% python3 -q
>>> import numpy as np
>>> import numpy.linalg as la
>>> np.set_printoptions(suppress=True, linewidth=120)
>>> F = np.load("test2.npy")
>>> print(F)
[[0.75 0.25 0.  ]
 [0.2  0.6  0.2 ]
 [0.   0.5  0.5 ]]
>>> # rows sum to 1
>>> ang = np.radians(72)
>>> R = np.eye(3)
>>> R[0, 0] = R[2, 2] = np.cos(ang)
>>> R[0, 2], R[2, 0] = -np.sin(ang), np.sin(ang)
>>> print(R.round(3))
[[ 0.309  0.    -0.951]
 [ 0.     1.     0.   ]
 [ 0.951  0.     0.309]]
>>> B = F @ R.T
>>> print(np.allclose(la.norm(F, axis=1), la.norm(B, axis=1)))
True
>>> print(B.round(3))
[[ 0.232  0.25   0.713]
 [-0.128  0.6    0.252]
 [-0.476  0.5    0.155]]
>>> print(np.round(np.abs(B - F).max(axis=0), 3))
[0.518 0.    0.713]
>>> print(np.allclose(F @ F.T, B @ B.T))
True
>>> vec = np.array([0, 1, -3])
>>> print(np.round(B * vec, 3))
[[ 0.     0.25  -2.14 ]
 [-0.     0.6   -0.756]
 [-0.     0.5   -0.464]]
>>> print(np.round((B * vec).sum(axis=1), 3))
[-1.89  -0.156  0.036]
>>> print((B @ vec).argmax())
2
>>> print(np.round(B @ (2 * vec), 3))
[-3.78  -0.312  0.073]
>>> print(np.sign((B @ vec).round(6)))
[-1. -1.  1.]
>>> vec = np.array([-3, -1, 0])
>>> rhs = F @ vec
>>> print(rhs.round(3))
[-2.5 -1.2 -0.5]
>>> print(np.round(la.solve(F, F[:, 2]), 3))
[0. 0. 1.]
>>> print(np.round(la.solve(F, rhs + F[:, 0]), 3) + 0)
[-2. -1.  0.]
>>> print(np.round(la.solve(F, rhs), 3) + 0)
[-3. -1.  0.]
>>> arr = np.load("arr.npy")
>>> print(arr.round(3))
[[ 0.205 -0.341 -0.068 -0.205]
 [-0.341  0.568  0.114  0.341]
 [-0.068  0.114  0.023  0.068]
 [-0.205  0.341  0.068  0.205]]
>>> # null space of dimension 3
>>> vec = np.array([2, 4, -2])
>>> rhs = F @ vec
>>> beta, lr = np.zeros(3), 1 / la.norm(F, 2) ** 2
>>> for i in range(8):
...     beta -= lr * F.T @ (F @ beta - rhs)
...     if i % 2 == 0: print(i, round(la.norm(F @ beta - rhs), 3))
... 
0 0.781
2 0.57
4 0.515
6 0.483
>>> print(round(float(la.cond(F)), 3))
5.823
>>> print(np.einsum("ii->", arr))
1.0
>>> print(np.round(la.det(arr[::-1]), 3))
0.0
>>> print(np.round(np.kron(np.eye(2, dtype=int), arr), 3))
[[ 0.205 -0.341 -0.068 -0.205  0.    -0.    -0.    -0.   ]
 [-0.341  0.568  0.114  0.341 -0.     0.     0.     0.   ]
 [-0.068  0.114  0.023  0.068 -0.     0.     0.     0.   ]
 [-0.205  0.341  0.068  0.205 -0.     0.     0.     0.   ]
 [ 0.    -0.    -0.    -0.     0.205 -0.341 -0.068 -0.205]
 [-0.     0.     0.     0.    -0.341  0.568  0.114  0.341]
 [-0.     0.     0.     0.    -0.068  0.114  0.023  0.068]
 [-0.     0.     0.     0.    -0.205  0.341  0.068  0.205]]
>>> print(np.round(np.poly(arr), 3) + 0)
[ 1. -1.  0.  0.  0.]
>>> print(round(float(la.eigvals(arr).sum().real), 3))
1.0
>>> print(np.einsum("ij,ji->", arr, arr))
1.0
>>> print(round(la.det(arr.T), 3))
-0.0
>>> print(np.round(la.det(2 * arr), 3), round(la.det(arr), 3))
-0.0 -0.0
>>> ev, evecs = la.eig(F)
>>> print(np.round(F @ evecs[:, 0] - ev[0] * evecs[:, 0], 3) + 0)
[0. 0. 0.]
>>> print(np.round(np.sort(la.eigvals(F @ F)), 3))
[0.036 0.437 1.   ]
>>> print(np.round(np.sort(la.eigvals(F.T)), 3))
[0.189 0.661 1.   ]
>>> U, sig, VT = la.svd(arr)
>>> evecs = VT[:(sig > 1e-8).sum()]
>>> rng = np.random.default_rng(6036)
>>> vec = arr[3] + -3 * arr[1] + rng.integers(2) * np.eye(4)[3]
>>> print(vec.round(3))
[ 0.818 -1.364 -0.273  0.182]
>>> print(la.matrix_rank(np.vstack([arr, vec])))
2
>>> t3 = np.stack([arr, 3 * arr, arr[::-1]])
>>> print((t3 @ arr.T).shape)
(3, 4, 4)
>>> print(np.round(la.det(t3), 3) + 0)
[0. 0. 0.]
>>> print(np.round(la.norm(t3, axis=(1, 2)), 3))
[1. 3. 1.]
>>> mat = np.load("dump.npy")
>>> print(mat)
[[ 5. -1.  0.  0.]
 [-1.  1. -1.  0.]
 [ 0. -1.  5. -1.]
 [ 0.  0. -1.  4.]]
>>> ev, evecs = la.eigh(mat)
>>> print(np.round(evecs.T @ evecs, 3) + 0)
[[1. 0. 0. 0.]
 [0. 1. 0. 0.]
 [0. 0. 1. 0.]
 [0. 0. 0. 1.]]
>>> print(np.unique(ev.round(6) + 0, return_counts=True)[1])
[1 1 1 1]
>>> print(np.round(np.abs(evecs[:, -1]), 3))
[0.275 0.227 0.819 0.449]
>>> print(mat.reshape(2, -1))
[[ 5. -1.  0.  0. -1.  1. -1.  0.]
 [ 0. -1.  5. -1.  0.  0. -1.  4.]]
>>> print(mat.ravel(order="F"))
[ 5. -1.  0.  0. -1.  1. -1.  0.  0. -1.  5. -1.  0.  0. -1.  4.]
>>> t3 = mat.reshape(4, 2, -1)
>>> print(t3.sum(axis=1))
[[ 5. -1.]
 [-2.  1.]
 [ 5. -2.]
 [-1.  4.]]
>>> print(t3[:, 0])
[[ 5. -1.]
 [-1.  1.]
 [ 0. -1.]
 [ 0.  0.]]
>>> print(np.swapaxes(t3, 1, 2)[3])
[[ 0. -1.]
 [ 0.  4.]]
>>> print(np.einsum("ihd,ihd->ih", t3, t3))
[[26.  0.]
 [ 2.  1.]
 [ 1. 26.]
 [ 0. 17.]]
>>> print(np.einsum("ihd,jhd->hij", t3, t3).shape)
(2, 4, 4)
>>> print(t3.transpose(1, 0, 2))
[[[ 5. -1.]
  [-1.  1.]
  [ 0. -1.]
  [ 0.  0.]]

 [[ 0.  0.]
  [-1.  0.]
  [ 5. -1.]
  [-1.  4.]]]
>>> vec = np.ones(4)
>>> for _ in range(5):
...     vec = mat @ vec
...     vec /= la.norm(vec)
...     print(round(vec @ mat @ vec, 3))
... 
4.514
4.964
5.226
5.381
5.473
>>> print(round(float(la.eigvalsh(mat)[-1]), 3))
5.825
>>> print(np.round(la.norm(mat, 1), 3), np.round(la.norm(mat, np.inf), 3))
7.0 7.0
>>> print(mat[3] @ mat[0])
0.0
>>> print(np.round(la.norm(mat, axis=0), 3))
[5.099 1.732 5.196 4.123]
>>> B = mat + rng.integers(-2, 3, (4, 3)) @ rng.integers(-2, 3, (3, 4))
>>> print(B)
[[-7.  1. -4. -4.]
 [ 7. -1.  0.  2.]
 [-4.  9.  5. -5.]
 [-6. -3. -2.  4.]]
>>> print(np.round(la.svd(B - mat, compute_uv=False), 3) + 0)
[18.09  10.036  1.744  0.   ]
>>> print(B - mat)
[[-12.   2.  -4.  -4.]
 [  8.  -2.   1.   2.]
 [ -4.  10.   0.  -4.]
 [ -6.  -3.  -1.   0.]]
>>> J = np.eye(4, dtype=int)[rng.permutation(4)] * np.array([1, 2, 1, 1])
>>> print(J)
[[0 2 0 0]
 [0 0 0 1]
 [1 0 0 0]
 [0 0 1 0]]
>>> O = J.astype(float).copy()
>>> for j in range(4):
...     O[:, j] -= O[:, :j] @ (O[:, :j].T @ O[:, j])
...     O[:, j] /= la.norm(O[:, j])
... 
>>> print(O.T @ J)
[[1. 0. 0. 0.]
 [0. 2. 0. 0.]
 [0. 0. 1. 0.]
 [0. 0. 0. 1.]]
>>> proj = np.triu(np.array([[-8, -2, 1, 7], [4, 7, 6, -2], [3, -8, 4, -3], [-4, 0, 3, -4]]), 1) + np.eye(4)
>>> B = proj @ J @ la.inv(proj)
>>> print(proj @ J - J @ proj)
[[ 1.  0. -5.  2.]
 [ 6.  0. -2.  0.]
 [ 0.  2. -4. -7.]
 [ 0.  0.  0.  3.]]
>>> print(np.trace(B), np.trace(J))
0.0 0
>>> B = la.inv(J)
>>> print(np.round(la.inv(B), 3))
[[0. 2. 0. 0.]
 [0. 0. 0. 1.]
 [1. 0. 0. 0.]
 [0. 0. 1. 0.]]
>>> print(round(float(la.det(J) * la.det(B)), 3))
1.0
>>> basis = np.array([[5, 0, 3], [1, 4, 3]])
>>> m1 = np.repeat(basis, 27 // 2, axis=0)
>>> m1 = m1 + 0.02 * rng.normal(size=m1.shape)
>>> print(m1.round(3))
[[ 5.    -0.022  3.   ]
 [ 4.974 -0.001  3.006]
 [ 4.97  -0.014  2.998]
 [ 4.969  0.024  3.012]
 [ 4.969  0.021  2.983]
 [ 5.025 -0.017  2.991]
 [ 5.026  0.006  3.007]
 [ 4.993 -0.013  3.016]
 [ 5.002 -0.002  3.008]
 [ 4.989 -0.005  3.016]
 [ 5.019  0.003  3.002]
 [ 5.029 -0.002  2.976]
 [ 5.002  0.006  3.009]
 [ 1.017  3.996  3.025]
 [ 1.018  3.986  2.984]
 [ 0.995  3.987  3.012]
 [ 0.981  3.988  2.959]
 [ 0.984  3.999  3.   ]
 [ 0.988  4.027  3.056]
 [ 1.001  4.017  3.012]
 [ 1.013  4.026  2.99 ]
 [ 1.003  3.996  2.999]
 [ 1.012  4.014  3.014]
 [ 0.992  3.995  3.002]
 [ 0.976  4.001  3.048]
 [ 1.013  3.994  2.977]]
>>> D = la.norm(m1[:, None] - m1[None], axis=-1)
>>> print(D[21].round(6).argsort(kind="stable")[:4])
[21 23 15 17]
>>> print(np.unravel_index(D.round(6).argmax(), D.shape))
(np.int64(5), np.int64(18))
>>> print(np.flatnonzero(D[21] < D.mean() / 2))
[13 14 15 16 17 18 19 20 21 22 23 24 25]
>>> print((D + 1e9 * np.eye(26)).round(6).argmin(axis=1))
[ 7  2  1  1  3 11 10  9 12  7  6  5  8 22 25 23 25 23 24 22 22 23 19 17 18 14]
>>> gram = np.cov(m1, rowvar=False)
>>> print(round(np.corrcoef(m1[:, 2], m1[:, 0])[0, 1], 3))
-0.108
>>> print(np.round(np.polyfit(m1[:, 2], m1[:, 0], 1), 3))
[-10.759  35.317]
>>> print(np.round(m1.std(axis=0), 3))
[1.999 2.002 0.02 ]
>>> print(np.argwhere(np.triu(np.abs(np.corrcoef(m1.T)) > 0.8, 1)))
[[0 1]]
>>> vec = np.array([2, 6, 7])
>>> rhs = m1 @ vec
>>> print(np.round(la.pinv(m1) @ m1, 3) + 0)
[[1. 0. 0.]
 [0. 1. 0.]
 [0. 0. 1.]]
>>> rhs = rhs + 0.05 * rng.normal(size=26)
>>> print(rhs.round(3))
[31.019 30.949 30.869 31.122 30.948 30.993 31.194 30.91  31.107 31.095 31.085 30.894 31.057 47.209 46.859 47.03  46.59
 46.947 47.5   47.166 47.018 46.975 47.164 46.993 47.317 46.815]
>>> beta, *_ = la.lstsq(m1, rhs)
>>> print(beta.round(3))
[1.959 5.952 7.075]
>>> print(np.round(m1.T @ (rhs - m1 @ beta), 3) + 0)
[0. 0. 0.]
>>> print(beta.round())
[2. 6. 7.]
>>> print([round(float(la.norm(la.solve(m1.T @ m1 + lam * np.eye(3), m1.T @ rhs))), 2) for lam in (0, 1, 10, 100)])
[9.45, 9.26, 9.05, 7.5]
>>> labels = m1[:, 2] > np.median(m1[:, 2])
>>> f = m1[labels].mean(axis=0) - m1[~labels].mean(axis=0)
>>> print(round(float((((m1 - m1.mean(axis=0)) @ f > 0) == labels).mean()), 3))
0.538
>>> print(((m1 - m1.mean(axis=0)) @ f > 0).astype(int))
[1 1 1 1 1 1 1 1 1 1 1 1 1 0 0 0 0 0 0 0 0 0 0 0 0 0]
>>> K = np.load("run16.npy")
>>> print(K)
[[ 1  0  0  0]
 [ 0  0  1  0]
 [ 0  1  0  0]
 [ 0  0  0 -1]]
>>> # 3 blocks once reordered
>>> print((K + K.T) / 2)
[[ 1.  0.  0.  0.]
 [ 0.  0.  1.  0.]
 [ 0.  1.  0.  0.]
 [ 0.  0.  0. -1.]]
>>> print(la.matrix_power(K, 2))
[[1 0 0 0]
 [0 1 0 0]
 [0 0 1 0]
 [0 0 0 1]]
>>> print(np.allclose(K, K.T))
True
>>> print(np.allclose(K @ K.T, K.T @ K))
True
>>> print((K - K.T) / 2)
[[0. 0. 0. 0.]
 [0. 0. 0. 0.]
 [0. 0. 0. 0.]
 [0. 0. 0. 0.]]
